>>> import numpy as np
>>> np.set_printoptions(precision=3, suppress=True, linewidth=160)
>>> rd = lambda a: np.round(a, 3) + 0
>>> J = np.array([[12, 12, -12, -12],
...     [-36, -36, 36, 36],
...     [9, 9, -9, -9],
...     [-27, -27, 27, 27]])
>>> u = np.array([3, 1])
>>> np.cross(J[0, :3], J[3, :3])
array([0, 0, 0])
>>> E = np.load("m.npy")
>>> E
array([[ 1., -2.,  0.],
       [-2., -2., -2.],
       [ 0., -2.,  0.]])
>>> vals, vecs = np.linalg.eig(E)
>>> print(rd(np.sort(np.linalg.eigvals(E @ E))))
[ 0.181  5.923 14.896]
>>> rd(vals)
array([-3.86 ,  2.434,  0.426])
>>> x0 = np.array([0, 1, 1])
>>> h = np.maximum(E @ x0, 0)
>>> np.maximum(E @ (3 * x0), 0)
array([0., 0., 0.])
>>> np.flatnonzero(h > 1e-9)
array([], dtype=int64)
>>> np.maximum(E @ x0, 0) - np.maximum(-E @ x0, 0)
array([-2., -4., -2.])
>>> rng = np.random.default_rng(25)
>>> m1 = np.array([[2, 3, -1, 2], [-2, -1, 0, -3], [2, -2, 0, 2], [-3, -1, 3, -1]]) * (rng.random((4, 4)) < 0.3)
>>> m1
array([[ 2,  3, -1,  0],
       [-2, -1,  0,  0],
       [ 2, -2,  0,  0],
       [ 0,  0,  3,  0]])
>>> np.linalg.matrix_rank(m1, rtol=0.1)
np.int64(3)
>>> np.argsort(-np.linalg.norm(m1, axis=0).round(6), kind="stable")[:3]
array([1, 0, 2])
>>> print([round(float(x), 3) for x in np.linalg.svd(m1, compute_uv=False)[:3]])
[4.315, 3.0, 2.894]
>>> print(rd(np.linalg.norm(m1, 2) / np.linalg.norm(m1)))
0.719
>>> np.linalg.cond(m1) > 100
np.True_
>>> rd(np.trace(np.linalg.pinv(m1) @ m1))
np.float64(3.0)
>>> np.abs(np.diag(np.linalg.qr(m1)[1])) > 1e-9
array([ True,  True,  True, False])
>>> print(np.allclose(m1[:-1].T @ np.linalg.lstsq(m1[:-1].T, m1[-1])[0], m1[-1]))
True
>>> rd(m1 @ np.linalg.pinv(m1) @ m1)
array([[ 2.,  3., -1.,  0.],
       [-2., -1.,  0.,  0.],
       [ 2., -2.,  0.,  0.],
       [ 0.,  0.,  3.,  0.]])
